$ python3 -q
>>> import numpy as np
>>> np.set_printoptions(precision=2, suppress=True, linewidth=200)
>>> M = np.load("block14.npy")
>>> M
array([[-0.25,  0.61,  0.75],
       [-0.55, -0.73,  0.41],
       [ 0.8 , -0.32,  0.52]])
>>> x0 = np.array([0, 1, 3])
>>> a = np.maximum(M @ x0, 0)
>>> np.maximum(M @ x0, 0) - np.maximum(-M @ x0, 0)
array([2.87, 0.5 , 1.23])
>>> def softmax(z):
...     e = np.exp(z - z.max(axis=-1, keepdims=True))
...     return e / e.sum(axis=-1, keepdims=True)
... 
>>> softmax(M[2])
array([0.48, 0.16, 0.36])
>>> np.round(softmax(10 * M[2]), 2) + 0
array([0.94, 0.  , 0.06])
>>> softmax(M).sum(axis=1)
array([1., 1., 1.])
>>> S = M @ M.T / np.sqrt(3)
>>> softmax(S).round(6).argmax(axis=1)
array([0, 1, 2])
>>> softmax(S)[2] @ M
array([ 0.16, -0.18,  0.55])
>>> softmax(S)
array([[0.47, 0.26, 0.26],
       [0.26, 0.47, 0.26],
       [0.26, 0.26, 0.47]])
>>> x0 = np.array([3, 3, 2])
>>> np.linalg.inv(M)
array([[-0.25, -0.55,  0.8 ],
       [ 0.61, -0.73, -0.32],
       [ 0.75,  0.41,  0.52]])
>>> np.sort(np.abs(np.degrees(np.angle(np.linalg.eigvals(M)))))
array([  0.  , 136.74, 136.74])
>>> [p for p in range(1, 25) if np.allclose(np.linalg.matrix_power(M, p), np.eye(3))]
[]
>>> np.round(np.linalg.det(M), 2)
np.float64(1.0)
>>> E = np.array([[32, -32, 32, -24],
...     [-32, 43, -30, 17],
...     [32, -30, 34, -28],
...     [-24, 17, -28, 27]])
>>> np.linalg.cond(E) > 100
np.True_
>>> np.linalg.matrix_rank(E, rtol=0.1)
np.int64(2)
>>> np.argsort(-np.linalg.norm(E, axis=0).round(6), kind="stable")[:3]
array([1, 2, 0])
>>> np.round(np.linalg.svd(E, compute_uv=False), 2) + 0
array([116.71,  18.14,   1.15,   0.  ])
>>> E.sum(axis=1)
array([ 8, -2,  8, -8])
>>> np.count_nonzero(E)
np.int64(16)
>>> rk = np.linalg.matrix_rank(E)
>>> rk
np.int64(3)
>>> ns = np.linalg.svd(E)[2][rk:].T
>>> [int(np.linalg.matrix_rank(np.delete(E, i, axis=0))) for i in range(4)]
[3, 3, 3, 3]
>>> ns.shape
(4, 1)
>>> vals, V = np.linalg.eigh(E)
>>> np.linalg.eigvalsh(E + 3 * np.eye(4))
array([  3.  ,   4.15,  21.14, 119.71])
>>> np.round(np.linalg.eigvalsh(E @ E), 2) + 0
array([    0.  ,     1.32,   328.95, 13621.72])
>>> V @ np.diag(vals) @ V.T
array([[ 32., -32.,  32., -24.],
       [-32.,  43., -30.,  17.],
       [ 32., -30.,  34., -28.],
       [-24.,  17., -28.,  27.]])
>>> np.round(V.T @ V, 2) + 0
array([[1., 0., 0., 0.],
       [0., 1., 0., 0.],
       [0., 0., 1., 0.],
       [0., 0., 0., 1.]])
>>> np.abs(V[:, -1]).round(6).argmax()
np.int64(1)
>>> (vals > 1e-8).sum(), (vals < -1e-8).sum()
(np.int64(3), np.int64(0))
>>> np.round(np.linalg.svd(E, compute_uv=False), 2) + 0
array([116.71,  18.14,   1.15,   0.  ])
>>> vals.sum(), np.trace(E)
(np.float64(136.0), np.int64(136))
>>> vals.round(2) + 0
array([  0.  ,   1.15,  18.14, 116.71])
>>> rng = np.random.default_rng(228891)
>>> labels = rng.permutation(4)
>>> labels
array([1, 0, 2, 3])
>>> M2 = E[labels][:, labels]
>>> np.trace(M2)
np.int64(136)
>>> np.diag(M2)
array([43, 32, 34, 27])
>>> m1 = np.array([[1, 0], [0, 2]])
>>> np.linalg.norm(m1, axis=0)
array([1., 2.])
>>> np.linalg.svd(m1, compute_uv=False)
array([2., 1.])
>>> m1.T @ m1
array([[1, 0],
       [0, 4]])
>>> m1[:, 1] @ m1[:, 0]
np.int64(0)
>>> labels = rng.permutation(2)
>>> M2 = m1[:, labels] * rng.choice([-1, 1], 2)
>>> M2
array([[-1,  0],
       [ 0, -2]])
>>> Uu, _, vt = np.linalg.svd(m1.T @ M2)
>>> np.linalg.lstsq(m1, M2)[0]
array([[-1.,  0.],
       [ 0., -1.]])
>>> labels
array([0, 1])
>>> x0 = np.array([0, 0])
>>> rhs = M2 @ x0
>>> rhs
array([0, 0])
>>> np.linalg.solve(M2, rhs + M2[:, 1])
array([-0.,  1.])
>>> np.linalg.solve(M2.T, M2[1])
array([-0.,  1.])
>>> np.linalg.solve(M2, 5 * rhs)
array([-0., -0.])
>>> np.linalg.solve(M2, rhs)
array([-0., -0.])
>>> np.linalg.solve(M2, M2[:, 0])
array([ 1., -0.])
>>> W0 = np.load("arr.npy")
>>> W0
array([[0.5, 0. , 0.5],
       [0. , 1. , 0. ],
       [0.5, 0. , 0.5]])
>>> vals, V = np.linalg.eigh(W0)
>>> x0 = np.array([1, 2, -1])
>>> round(float(x0 @ W0 @ x0 / (x0 @ x0)), 2), vals[0], vals[-1]
(0.67, np.float64(0.0), np.float64(1.0))
>>> np.abs(W0).sum(axis=1).max(), np.abs(vals).max()
(np.float64(1.0), np.float64(1.0))
>>> mat = np.array([[-1, -1], [-1, 1], [2, -3]])
>>> mat[:, 1] = -2 * mat[:, 0]
>>> mat
array([[-1,  2],
       [-1,  2],
       [ 2, -4]])
>>> W = np.array([[-1, 2, 3, 2, 2, 3], [2, -1, -3, 1, 2, -2]])
>>> beta = np.array([-9, -8, -6, -6, -9, -5])
>>> H = np.maximum(mat @ W + beta, 0)
>>> (H > 0).mean(axis=0)
array([0.  , 0.  , 0.33, 0.  , 0.  , 0.33])
>>> np.linalg.matrix_rank(H)
np.int64(1)
>>> (H > 0).astype(int)
array([[0, 0, 0, 0, 0, 0],
       [0, 0, 0, 0, 0, 0],
       [0, 0, 1, 0, 0, 1]])
>>> basis = np.array([[-3, -3], [-1, 2], [1, -3], [-3, -3], [1, -1], [-3, 1]])
>>> (H @ basis).round(6).argmax(axis=1)
array([0, 0, 0])
>>> W @ basis
array([[-9, -7],
       [-3, -6]])
>>> H @ basis
array([[  0,   0],
       [  0,   0],
       [-15, -27]])
>>> round(float(np.trace(np.linalg.pinv(mat) @ mat)), 2)
1.0
>>> rk = np.linalg.matrix_rank(mat)
>>> rk
np.int64(1)
>>> ns = np.linalg.svd(mat)[2][rk:].T
>>> np.round(mat @ ns, 2) + 0
array([[0.],
       [0.],
       [0.]])
>>> np.linalg.matrix_rank(mat.T @ mat), np.linalg.matrix_rank(mat @ mat.T)
(np.int64(1), np.int64(1))
>>> [int(np.linalg.matrix_rank(np.delete(mat, i, axis=0))) for i in range(3)]
[1, 1, 1]
>>> [int(np.linalg.matrix_rank(mat[:i])) for i in range(1, len(mat) + 1)]
[1, 1, 1]
>>> Uu, sig, vt = np.linalg.svd(mat)
>>> V = vt[:(sig > 1e-8).sum()]
>>> x0 = mat[2] + 5 * mat[1] + rng.integers(2) * np.eye(2)[0]
>>> x0
array([-3.,  6.])
>>> np.linalg.matrix_rank(np.vstack([mat, x0]))
np.int64(1)
>>> np.allclose(V.T @ V @ x0, x0)
True
>>> np.diag(V.T @ V)
array([0.2, 0.8])
>>> V.T @ V
array([[ 0.2, -0.4],
       [-0.4,  0.8]])
>>> M2 = np.array([[-8, 9], [7, 0]])
>>> np.einsum("ik,kj->ij", mat, M2)
array([[ 22,  -9],
       [ 22,  -9],
       [-44,  18]])
>>> np.einsum("ij->j", mat)
array([0, 0])
>>> np.vstack([mat, M2.T]).shape
(5, 2)
>>> feats = np.array([[3, 3, 3], [3, 6, 6], [3, 6, 9]])
>>> O, Rm = np.linalg.qr(feats)
>>> np.round(abs(Rm[0, 0]), 2), round(np.linalg.norm(feats[:, 0]), 2)
(np.float64(5.2), np.float64(5.2))
>>> np.round(O.T @ O, 2) + 0
array([[1., 0., 0.],
       [0., 1., 0.],
       [0., 0., 1.]])
>>> np.abs(np.diag(Rm))
array([5.2 , 2.45, 2.12])
>>> O.shape, Rm.shape
((3, 3), (3, 3))
>>> data = np.load("a.npy")
>>> data
array([[-2.,  0.],
       [ 0., -2.]])
>>> vals, V = np.linalg.eig(data)
>>> np.prod(vals)
np.float64(4.0)
>>> np.sort(np.linalg.eigvals(np.linalg.inv(data)))
array([-0.5, -0.5])
>>> data @ V[:, 0] - vals[0] * V[:, 0]
array([0., 0.])
>>> np.sort(np.linalg.eigvals(data @ data))
array([4., 4.])
>>> proj = np.triu(np.array([[1, 3], [0, 0]]), 1) + np.eye(2)
>>> M2 = proj @ data @ np.linalg.inv(proj)
>>> proj @ data - data @ proj
array([[0., 0.],
       [0., 0.]])
>>> M2
array([[-2.,  0.],
       [ 0., -2.]])
>>> np.poly(M2)
array([1., 4., 4.])
>>> np.round(np.linalg.det(M2), 2)
np.float64(4.0)
>>> np.linalg.matrix_rank(M2)
np.int64(2)
>>> J = np.array([[-5.77, 3.69, -10.8],
...     [3.18, 3.67, -4.91],
...     [3.12, 1.79, -5.89],
...     [3.08, 2.6, -6.69],
...     [1.65, 2.2, -4.1],
...     [-7.52, 5.46, -8.74],
...     [-5.6, 3.52, -10.28],
...     [2.98, 1.77, -4.91],
...     [2.45, -0.14, -4.62],
...     [2.55, 1.44, -4.76],
...     [-6.53, 4.71, -9.69]])
>>> labels = J[:, 1] > np.median(J[:, 1])
>>> r0 = J[labels].mean(axis=0) - J[~labels].mean(axis=0)
>>> round(float((((J - J.mean(axis=0)) @ r0 > 0) == labels).mean()), 2)
0.91
>>> labels.astype(int)
array([1, 1, 0, 0, 0, 1, 1, 0, 0, 0, 1])
>>> basis = J[[0, 5]].astype(float)
>>> for _ in range(7):
...     labels = np.linalg.norm(J[:, None] - basis, axis=-1).argmin(axis=1)
...     basis = np.array([J[labels == j].mean(axis=0) for j in range(2)])
... 
>>> labels
array([1, 0, 0, 0, 0, 1, 1, 0, 0, 0, 1])
>>> basis[1] - basis[0]
array([-9.07,  2.44, -4.75])
>>> basis
array([[ 2.72,  1.9 , -5.13],
       [-6.36,  4.34, -9.88]])
>>> np.bincount(labels)
array([7, 4])
>>> np.abs(basis[1] - basis[0]).argmax()
np.int64(0)
>>> basis.mean(axis=0)
array([-1.82,  3.12, -7.5 ])
>>> basis - basis[0]
array([[ 0.  ,  0.  ,  0.  ],
       [-9.07,  2.44, -4.75]])
>>> np.linalg.matrix_rank(basis)
np.int64(2)
>>> basis.sum(axis=1)
array([ -0.51, -11.89])
>>> proj = J @ np.linalg.solve(J.T @ J, J.T)
>>> np.round(np.linalg.eigvalsh(proj), 2) + 0
array([0., 0., 0., 0., 0., 0., 0., 0., 1., 1., 1.])
>>> M2 = np.c_[J[:, :2] @ np.array([[3, 4], [2, 0]]), np.array([-1, -5, -8, -2, 3, 1, -5, 6, 4, 8, -1])]
>>> M2
array([[ -9.93, -23.08,  -1.  ],
       [ 16.88,  12.72,  -5.  ],
       [ 12.94,  12.48,  -8.  ],
       [ 14.44,  12.32,  -2.  ],
       [  9.35,   6.6 ,   3.  ],
       [-11.64, -30.08,   1.  ],
       [ -9.76, -22.4 ,  -5.  ],
       [ 12.48,  11.92,   6.  ],
       [  7.07,   9.8 ,   4.  ],
       [ 10.53,  10.2 ,   8.  ],
       [-10.17, -26.12,  -1.  ]])
>>> np.round(np.linalg.lstsq(J, M2[:, 0])[0], 2) + 0
array([3., 2., 0.])
>>> np.round(np.linalg.norm(M2 - J @ np.linalg.lstsq(J, M2)[0], axis=0), 2) + 0
array([ 0.  ,  0.  , 15.26])
>>> np.linalg.norm(np.linalg.qr(J)[0].T @ M2, axis=0) ** 2 / ((M2 ** 2).sum(axis=0) + 1e-12)
array([1.  , 1.  , 0.05])
